$ python3 -q
>>> import numpy as np
>>> np.set_printoptions(precision=2, suppress=True, linewidth=100, sign=" ")
>>> rnd = lambda a: np.round(a, 2) + 0
>>> M2 = np.array([[3, 1], [5, 4]])
>>> W0 = np.tile(M2, (2, 2))
>>> print(W0)
[[ 3  1  3  1]
 [ 5  4  5  4]
 [ 3  1  3  1]
 [ 5  4  5  4]]
>>> Uu, sigma, Vh = np.linalg.svd(W0)
>>> evecs = Vh[:(sigma > 1e-8).sum()]
>>> rng = np.random.default_rng(53168)
>>> x = W0[0] + 3 * W0[3] + rng.integers(2) * np.eye(4)[2]
>>> x
array([ 18.,  13.,  19.,  13.])
>>> print(np.allclose(evecs.T @ evecs @ x, x))
False
>>> np.linalg.matrix_rank(np.vstack([W0, x]))
np.int64(3)
>>> (W0 - W0.T) / 2
array([[ 0., -2.,  0., -2.],
       [ 2.,  0.,  2.,  0.],
       [ 0., -2.,  0., -2.],
       [ 2.,  0.,  2.,  0.]])
>>> np.trace(W0)
np.int64(14)
>>> rnd(np.sort(np.abs(np.linalg.eigvals(W0))))
array([  0.  ,   0.  ,   2.42,  11.58])
>>> hat = np.triu(np.array([[1, 3, 3, 1], [3, -1, 2, 1], [3, -2, 1, -1], [-1, 1, 0, -1]]), 1) + np.eye(4)
>>> M2 = hat @ W0 @ np.linalg.inv(hat)
>>> rnd(np.linalg.det(M2))
np.float64(0.0)
>>> hat @ W0 - W0 @ hat
array([[ 29.,  10.,  18.,  18.],
       [ 11.,  -9., -12.,   2.],
       [ -5., -13., -16.,  -5.],
       [  0., -15., -23.,  -4.]])
>>> arr = np.load("test16.npy")
>>> arr
array([[ 0,  0,  0,  0,  0, -2,  0,  0,  0,  2],
       [ 0,  0,  0, -5,  0,  0,  0, -5,  4,  0],
       [ 0, -3,  0,  0,  0,  3,  0, -3,  4,  1],
       [ 0,  3,  0,  4,  0,  0, -4, -4,  0, -1],
       [ 0,  0,  0,  0, -2,  0,  0,  0,  0,  1],
       [ 0,  0,  0,  0,  0,  0,  0,  0,  5, -3],
       [ 1,  0,  0,  0,  0, -4,  0,  0,  0,  0],
       [ 2,  0,  0, -1,  0,  0,  0,  0,  1,  0],
       [ 0,  0,  5,  0,  0, -2,  0,  0,  0,  4],
       [-3,  0,  0,  0, -2,  0,  0,  0,  0,  0],
       [ 0,  0,  1,  0,  0,  0, -4,  5,  0,  0]])
>>> x = np.array([-1, 2, 1, -2, 1, 1, -3, 1, 3, 2])
>>> a = np.maximum(arr @ x, 0)
>>> arr * (a > 1e-9)[:, None]
array([[ 0,  0,  0,  0,  0, -2,  0,  0,  0,  2],
       [ 0,  0,  0, -5,  0,  0,  0, -5,  4,  0],
       [ 0, -3,  0,  0,  0,  3,  0, -3,  4,  1],
       [ 0,  3,  0,  4,  0,  0, -4, -4,  0, -1],
       [ 0,  0,  0,  0,  0,  0,  0,  0,  0,  0],
       [ 0,  0,  0,  0,  0,  0,  0,  0,  5, -3],
       [ 0,  0,  0,  0,  0,  0,  0,  0,  0,  0],
       [ 2,  0,  0, -1,  0,  0,  0,  0,  1,  0],
       [ 0,  0,  5,  0,  0, -2,  0,  0,  0,  4],
       [-3,  0,  0,  0, -2,  0,  0,  0,  0,  0],
       [ 0,  0,  1,  0,  0,  0, -4,  5,  0,  0]])
>>> arr.ravel(order="F")
array([ 0,  0,  0,  0,  0,  0,  1,  2,  0, -3,  0,  0,  0, -3,  3,  0,  0,  0,  0,  0,  0,  0,  0,
        0,  0,  0,  0,  0,  0,  0,  5,  0,  1,  0, -5,  0,  4,  0,  0,  0, -1,  0,  0,  0,  0,  0,
        0,  0, -2,  0,  0,  0,  0, -2,  0, -2,  0,  3,  0,  0,  0, -4,  0, -2,  0,  0,  0,  0,  0,
       -4,  0,  0,  0,  0,  0,  0, -4,  0, -5, -3, -4,  0,  0,  0,  0,  0,  0,  5,  0,  4,  4,  0,
        0,  5,  0,  1,  0,  0,  0,  2,  0,  1, -1,  1, -3,  0,  0,  4,  0,  0])
>>> t3 = arr.reshape(11, 2, -1)
>>> print(t3[:, 0])
[[ 0  0  0  0  0]
 [ 0  0  0 -5  0]
 [ 0 -3  0  0  0]
 [ 0  3  0  4  0]
 [ 0  0  0  0 -2]
 [ 0  0  0  0  0]
 [ 1  0  0  0  0]
 [ 2  0  0 -1  0]
 [ 0  0  5  0  0]
 [-3  0  0  0 -2]
 [ 0  0  1  0  0]]
>>> print(np.swapaxes(t3, 1, 2)[7])
[[ 2  0]
 [ 0  0]
 [ 0  0]
 [-1  1]
 [ 0  0]]
>>> t3.shape
(11, 2, 5)
>>> hat = arr @ np.linalg.solve(arr.T @ arr, arr.T)
>>> np.trace(hat)
np.float64(10.0)
>>> K = np.load("sample13.npy")
>>> print(K)
[[ 0  0  1  0  0  0  0  0  0  0]
 [ 0  0  0  0  0  0  0  0  0  1]
 [ 0  1  0  0  0  0  0  0  0  0]
 [ 0  0  0  0  1  0  0  0  0  0]
 [ 0  0  0  0  0  0  1  0  0  0]
 [ 0  0  0  0  0  1  0  0  0  0]
 [ 0  0  0  0  0  0  0  1  0  0]
 [ 0  0  0  0  0  0  0  0  1  0]
 [ 0  0  0  1  0  0  0  0  0  0]
 [ 1  0  0  0  0  0  0  0  0  0]]
>>> # rows sum to 1
>>> np.allclose(K @ K.T, K.T @ K)
True
>>> rnd(np.sort(np.abs(np.linalg.eigvals(K))))
array([ 1.,  1.,  1.,  1.,  1.,  1.,  1.,  1.,  1.,  1.])
>>> np.trace(K)
np.int64(1)
>>> print((K + K.T) / 2)
[[ 0.   0.   0.5  0.   0.   0.   0.   0.   0.   0.5]
 [ 0.   0.   0.5  0.   0.   0.   0.   0.   0.   0.5]
 [ 0.5  0.5  0.   0.   0.   0.   0.   0.   0.   0. ]
 [ 0.   0.   0.   0.   0.5  0.   0.   0.   0.5  0. ]
 [ 0.   0.   0.   0.5  0.   0.   0.5  0.   0.   0. ]
 [ 0.   0.   0.   0.   0.   1.   0.   0.   0.   0. ]
 [ 0.   0.   0.   0.   0.5  0.   0.   0.5  0.   0. ]
 [ 0.   0.   0.   0.   0.   0.   0.5  0.   0.5  0. ]
 [ 0.   0.   0.   0.5  0.   0.   0.   0.5  0.   0. ]
 [ 0.5  0.5  0.   0.   0.   0.   0.   0.   0.   0. ]]
>>> rnd(np.abs(np.linalg.eigvals(K)).max())
np.float64(1.0)
>>> rnd(np.linalg.det(K))
np.float64(-1.0)
>>> print(K @ K)
[[ 0  1  0  0  0  0  0  0  0  0]
 [ 1  0  0  0  0  0  0  0  0  0]
 [ 0  0  0  0  0  0  0  0  0  1]
 [ 0  0  0  0  0  0  1  0  0  0]
 [ 0  0  0  0  0  0  0  1  0  0]
 [ 0  0  0  0  0  1  0  0  0  0]
 [ 0  0  0  0  0  0  0  0  1  0]
 [ 0  0  0  1  0  0  0  0  0  0]
 [ 0  0  0  0  1  0  0  0  0  0]
 [ 0  0  1  0  0  0  0  0  0  0]]
>>> np.linalg.matrix_power(K, 2)
array([[ 0,  1,  0,  0,  0,  0,  0,  0,  0,  0],
       [ 1,  0,  0,  0,  0,  0,  0,  0,  0,  0],
       [ 0,  0,  0,  0,  0,  0,  0,  0,  0,  1],
       [ 0,  0,  0,  0,  0,  0,  1,  0,  0,  0],
       [ 0,  0,  0,  0,  0,  0,  0,  1,  0,  0],
       [ 0,  0,  0,  0,  0,  1,  0,  0,  0,  0],
       [ 0,  0,  0,  0,  0,  0,  0,  0,  1,  0],
       [ 0,  0,  0,  1,  0,  0,  0,  0,  0,  0],
       [ 0,  0,  0,  0,  1,  0,  0,  0,  0,  0],
       [ 0,  0,  1,  0,  0,  0,  0,  0,  0,  0]])
>>> print((np.linalg.matrix_power((K != 0) + (K.T != 0) + np.eye(10), 10) > 0).astype(int))
[[ 1  1  1  0  0  0  0  0  0  1]
 [ 1  1  1  0  0  0  0  0  0  1]
 [ 1  1  1  0  0  0  0  0  0  1]
 [ 0  0  0  1  1  0  1  1  1  0]
 [ 0  0  0  1  1  0  1  1  1  0]
 [ 0  0  0  0  0  1  0  0  0  0]
 [ 0  0  0  1  1  0  1  1  1  0]
 [ 0  0  0  1  1  0  1  1  1  0]
 [ 0  0  0  1  1  0  1  1  1  0]
 [ 1  1  1  0  0  0  0  0  0  1]]
>>> Uu, sigma, Vh = np.linalg.svd(W0)
>>> rnd(sigma)
array([ 14.15,   1.98,   0.  ,   0.  ])
>>> np.argmax(sigma[:-1] / (sigma[1:] + 1e-6)) + 1
np.int64(2)
>>> M2 = Uu[:, :2] @ np.diag(sigma[:2]) @ Vh[:2]
>>> rnd(np.linalg.norm(W0 - M2, 2)), rnd(sigma[2])
(np.float64(0.0), np.float64(0.0))
>>> rnd(np.abs(W0 - M2).max())
np.float64(0.0)
>>> rnd(np.linalg.norm(W0 - M2) / np.linalg.norm(W0))
np.float64(0.0)
>>> print(np.linalg.matrix_rank(M2))
2
>>> x = np.array([-1, 0, -1, -2, 2, 1, -2, -1, -2, -1])
>>> rnd(np.linalg.inv(K))
array([[ 0.,  0.,  0.,  0.,  0.,  0.,  0.,  0.,  0.,  1.],
       [ 0.,  0.,  1.,  0.,  0.,  0.,  0.,  0.,  0.,  0.],
       [ 1.,  0.,  0.,  0.,  0.,  0.,  0.,  0.,  0.,  0.],
       [ 0.,  0.,  0.,  0.,  0.,  0.,  0.,  0.,  1.,  0.],
       [ 0.,  0.,  0.,  1.,  0.,  0.,  0.,  0.,  0.,  0.],
       [ 0.,  0.,  0.,  0.,  0.,  1.,  0.,  0.,  0.,  0.],
       [ 0.,  0.,  0.,  0.,  1.,  0.,  0.,  0.,  0.,  0.],
       [ 0.,  0.,  0.,  0.,  0.,  0.,  1.,  0.,  0.,  0.],
       [ 0.,  0.,  0.,  0.,  0.,  0.,  0.,  1.,  0.,  0.],
       [ 0.,  1.,  0.,  0.,  0.,  0.,  0.,  0.,  0.,  0.]])
>>> rnd(np.linalg.norm(x)), rnd(np.linalg.norm(K @ x))
(np.float64(4.58), np.float64(4.58))
>>> rnd(np.abs(np.linalg.eigvals(K)))
array([ 1.,  1.,  1.,  1.,  1.,  1.,  1.,  1.,  1.,  1.])
>>> data = np.load("w.npy")
>>> print(data)
[[-0.97 -2.73  0.12  1.24  0.05  2.66 -0.82 -5.76  7.01]
 [ 4.22 -1.83 -2.26  0.66  1.39  1.74  1.92 -4.26  6.82]
 [ 2.45  0.59 -0.37  4.29  3.13 -1.83  5.79 -2.8  -4.53]
 [ 0.87  2.09  5.05 -1.49  2.63 -5.21 -4.16  2.02 -3.42]
 [-1.    0.81 -5.44  0.89  3.06  3.43  1.67 -2.2   6.26]
 [-7.12 -4.72 -1.72  1.42 -2.13  0.07  3.67 -1.26  1.57]
 [ 3.36 -5.31  1.51 -6.82  1.9  -0.43 -2.01  1.8   0.82]
 [-5.05 -2.96 -0.91 -3.97  2.09 -5.24 -0.43  3.01 -2.84]
 [ 0.71  0.13  0.13 -8.68  2.22 -1.26 -3.7  -1.95  0.43]
 [ 4.43 -2.36 -1.82  0.2  -1.31 -3.52  2.32  7.17 -0.79]
 [ 6.07  1.76  0.29 -5.05  0.89 -1.65 -0.3  -2.35 -5.04]
 [ 1.51  0.43 -3.26 -4.43  3.59 -0.99 -3.03 -6.65 -0.15]
 [-7.28  1.21  1.87  1.23  0.25 -1.7   5.68  2.28 -0.3 ]
 [-2.92  1.81  2.99 -2.3   0.87  0.45  2.73 -2.68 -7.64]
 [ 0.5   4.65 -4.29  4.84 -2.63  3.41 -3.58 -1.83 -1.25]
 [-1.29  1.78 -3.03 -0.99  3.13  2.34 -6.37  3.95 -3.68]
 [ 3.22  6.37  5.64 -0.3  -2.72 -1.25 -2.85 -0.27  0.21]
 [-4.57 -1.65  0.88 -3.86 -1.56 -0.05 -1.49  6.79  3.16]
 [ 5.6   2.62 -5.22 -2.95 -0.05  2.73 -2.86  2.99  1.13]
 [-1.84 -4.29 -4.93  3.23 -3.44  1.8  -3.65 -1.17 -3.7 ]
 [-2.87  4.34  2.13 -2.21 -5.12  1.64 -4.16 -3.35  2.46]]
>>> idx = data[:, 5] > np.median(data[:, 5])
>>> f = data[idx].mean(axis=0) - data[~idx].mean(axis=0)
>>> ((data - data.mean(axis=0)) @ f > 0).astype(int)
array([ 1,  1,  0,  0,  1,  1,  0,  0,  0,  0,  0,  1,  0,  0,  1,  1,  0,  0,  1,  1,  1])
>>> Z = data[[0, 19]].astype(float)
>>> for _ in range(6):
...     idx = np.linalg.norm(data[:, None] - Z, axis=-1).argmin(axis=1)
...     Z = np.array([data[idx == j].mean(axis=0) for j in range(2)])
... 
>>> print(idx)
[ 0  0  1  1  0  0  0  1  0  1  1  0  1  1  1  1  1  1  1  1  0]
>>> np.abs(Z[1] - Z[0]).argmax()
np.int64(8)
>>> rnd(Z[1] - Z[0])
array([ 0.28,  2.  ,  0.8 ,  1.69, -0.52, -1.61,  0.1 ,  4.27, -5.36])
>>> rnd(Z)
array([[-0.27, -1.11, -1.1 , -2.24,  0.62,  0.86, -0.81, -2.95,  3.15],
       [ 0.01,  0.89, -0.3 , -0.55,  0.1 , -0.75, -0.71,  1.32, -2.21]])
>>> M2 = np.array([[-2, 2],
...     [-1, 0],
...     [-1, -1],
...     [0, -3],
...     [1, -2],
...     [3, -2],
...     [1, 0],
...     [2, 0],
...     [-3, -3]])
>>> np.linalg.matrix_rank(Z @ M2)
np.int64(2)
>>> cen = (data - data.mean(axis=0)) / data.std(axis=0)
>>> rnd(cen.std(axis=0))
array([ 1.,  1.,  1.,  1.,  1.,  1.,  1.,  1.,  1.])
>>> beta = np.linalg.lstsq(np.delete(cen, 4, axis=1), cen[:, 4])[0]
>>> np.abs(beta).argmax()
np.int64(3)
